% ipython --no-banner

In [1]: import numpy as np

In [2]: np.set_printoptions(suppress=True, linewidth=100)

In [3]: tidy = lambda a: np.round(a, 2) + 0

In [4]: K = 4 * np.eye(4) + np.eye(4, k=1)

In [5]: print(K)
[[4. 1. 0. 0.]
 [0. 4. 1. 0.]
 [0. 0. 4. 1.]
 [0. 0. 0. 4.]]

In [6]: print(tidy(np.linalg.matrix_power(K - np.diag(np.diag(K)), 4)))
[[0. 0. 0. 0.]
 [0. 0. 0. 0.]
 [0. 0. 0. 0.]
 [0. 0. 0. 0.]]

In [7]: print(K @ K)
[[16.  8.  1.  0.]
 [ 0. 16.  8.  1.]
 [ 0.  0. 16.  8.]
 [ 0.  0.  0. 16.]]

In [8]: print(np.prod(np.diag(K)), tidy(np.linalg.det(K)))
256.0 256.0

In [9]: M = np.load("a.npy")

In [10]: print(M)
[[-1.98  2.   -2.   -1.    1.   -2.   -2.    3.    2.    3.  ]
 [ 0.    2.02 -3.    0.    1.   -1.    3.   -1.    1.    3.  ]
 [ 3.    1.    1.02 -1.   -1.   -2.    2.    1.   -3.    0.  ]
 [-3.    2.   -3.    0.02  1.    1.    0.   -3.    1.    2.  ]
 [-2.    3.    3.   -1.    0.02  2.    3.    0.    2.   -3.  ]
 [-1.    2.    3.    1.    3.    3.02  2.    0.    2.    0.  ]
 [ 1.    1.    3.    1.   -3.   -2.    2.02  3.    1.   -1.  ]
 [ 3.    1.   -2.    3.   -2.   -3.   -1.   -1.98 -1.    0.  ]
 [ 3.   -1.    2.    0.    1.   -3.   -1.    1.    1.02 -2.  ]
 [-2.    2.   -2.   -1.    1.   -2.   -2.    3.    2.    3.02]]

In [11]: u, g = M[4], M[0]

In [12]: print(tidy(u @ u))
49.0

In [13]: pr = (u @ g) / (u @ u) * u

In [14]: print(tidy(np.outer(u, g)))
[[ 3.96 -4.    4.    2.   -2.    4.    4.   -6.   -4.   -6.  ]
 [-5.94  6.   -6.   -3.    3.   -6.   -6.    9.    6.    9.  ]
 [-5.94  6.   -6.   -3.    3.   -6.   -6.    9.    6.    9.  ]
 [ 1.98 -2.    2.    1.   -1.    2.    2.   -3.   -2.   -3.  ]
 [-0.04  0.04 -0.04 -0.02  0.02 -0.04 -0.04  0.06  0.04  0.06]
 [-3.96  4.   -4.   -2.    2.   -4.   -4.    6.    4.    6.  ]
 [-5.94  6.   -6.   -3.    3.   -6.   -6.    9.    6.    9.  ]
 [ 0.    0.    0.    0.    0.    0.    0.    0.    0.    0.  ]
 [-3.96  4.   -4.   -2.    2.   -4.   -4.    6.    4.    6.  ]
 [ 5.94 -6.    6.    3.   -3.    6.    6.   -9.   -6.   -9.  ]]

In [15]: print(np.linalg.matrix_rank(np.outer(u, g)))
1

In [16]: print(tidy(g - pr))
[-2.39  2.61 -1.39 -1.2   1.   -1.59 -1.39  3.    2.41  2.39]

In [17]: print(tidy(np.linalg.norm(M, 2)))
11.22

In [18]: print(tidy(np.linalg.norm(M) ** 2 / np.linalg.norm(M, 2) ** 2))
3.14

In [19]: print(tidy(np.linalg.norm(M, 1)), tidy(np.linalg.norm(M, np.inf)))
24.02 20.02

In [20]: Uu, sig, Vt = np.linalg.svd(M)

In [21]: print(tidy(sig))
[11.22 10.21  8.28  6.63  4.51  4.21  2.93  2.36  0.79  0.  ]

In [22]: other = Uu[:, :9] @ np.diag(sig[:9]) @ Vt[:9]

In [23]: print(np.linalg.matrix_rank(M, rtol=0.05))
9

In [24]: print(tidy(np.linalg.norm(M - other, 2)), tidy(sig[9]))
0.0 0.0

In [25]: print(tidy(np.abs(M - other).max()))
0.0

In [26]: feats = np.load("run16.npy")

In [27]: print(feats)
[[  1.3   0.8   0.3   0.8  -0.4   0.    6. ]
 [ -1.3  -0.5   0.9  -0.5  -1.6   0.3 -14. ]
 [ -0.9  -0.2  -1.   -1.8  -0.4  -1.2  16. ]
 [ -0.3  -0.6  -1.2  -0.8   0.5  -0.6  20. ]
 [ -0.6  -0.3   1.5  -1.   -0.5  -0.7  34. ]
 [  2.3   1.    0.4   1.3   1.7   0.3 -16. ]
 [ -0.3   0.9  -0.5  -0.9   0.6   0.1  14. ]
 [  0.    1.6  -1.4   1.2   0.5   0.5  -2. ]
 [  0.3   0.    1.1  -1.    0.9  -0.1  20. ]
 [ -0.1  -0.6   0.8  -0.9  -1.1   0.6  -8. ]
 [ -1.   -0.8   1.2  -0.2   0.1  -0.4 -54. ]]

In [28]: hat = feats @ np.linalg.solve(feats.T @ feats, feats.T)

In [29]: print(np.linalg.matrix_rank(np.eye(11) - hat))
4

In [30]: print(tidy(np.linalg.eigvalsh(hat)))
[0. 0. 0. 0. 1. 1. 1. 1. 1. 1. 1.]

In [31]: print(tidy(hat @ feats[:, 6]))
[  6. -14.  16.  20.  34. -16.  14.  -2.  20.  -8. -54.]

In [32]: W = np.array([[3, 1, 0, 3, 0, 0],
    ...:     [1, 3, 0, 0, 2, 1],
    ...:     [2, 1, 2, 2, 3, 1],
    ...:     [0, 1, 3, 2, 0, 3],
    ...:     [3, 0, 3, 0, 0, 1],
    ...:     [3, 2, 2, 0, 3, 3],
    ...:     [2, 2, 1, 1, 1, 1]])

In [33]: b = np.array([-2, 9, 9, 3, 2, -6])

In [34]: H = np.maximum(feats @ W + b, 0)

In [35]: print((H > 0).astype(int))
[[1 1 1 1 1 1]
 [0 0 0 0 0 0]
 [1 1 1 1 1 0]
 [1 1 1 1 1 1]
 [1 1 1 1 1 1]
 [0 0 1 0 0 0]
 [1 1 1 1 1 1]
 [0 1 1 1 1 0]
 [1 1 1 1 1 1]
 [0 0 0 0 0 0]
 [0 0 0 0 0 0]]

In [36]: Z = np.array([[-3, 4, 3],
    ...:     [1, -4, -4],
    ...:     [3, 0, -5],
    ...:     [5, 3, 4],
    ...:     [-2, 2, -1],
    ...:     [2, -3, -4]])

In [37]: print((H @ Z).round(6).argmax(axis=1))
[0 0 0 0 0 0 0 0 0 0 0]

In [38]: other = np.c_[feats[:, :3] @ np.array([[6, 9, -2], [-7, -7, -3], [2, 8, 9]]), np.array([0, 0, 1, 1, 0, 2, 2, 2, 0, 0, 0])]

In [39]: print(tidy(other))
[[  2.8   8.5  -2.3   0. ]
 [ -2.5  -1.   12.2   0. ]
 [ -6.  -14.7  -6.6   1. ]
 [  0.   -8.1  -8.4   1. ]
 [  1.5   8.7  15.6   0. ]
 [  7.6  16.9  -4.    2. ]
 [ -9.1 -13.   -6.6   2. ]
 [-14.  -22.4 -17.4   2. ]
 [  4.   11.5   9.3   0. ]
 [  5.2   9.7   9.2   0. ]
 [  2.    6.2  15.2   0. ]]

In [40]: print(tidy(np.linalg.norm(other - feats @ np.linalg.lstsq(feats, other)[0], axis=0)))
[0.   0.   0.   1.92]

In [41]: print(tidy(np.linalg.lstsq(feats, other[:, 0])[0]))
[ 6. -7.  2.  0.  0.  0.  0.]

In [42]: print(tidy(np.linalg.norm(np.linalg.qr(feats)[0].T @ other, axis=0) ** 2 / ((other ** 2).sum(axis=0) + 1e-12)))
[1.   1.   1.   0.74]
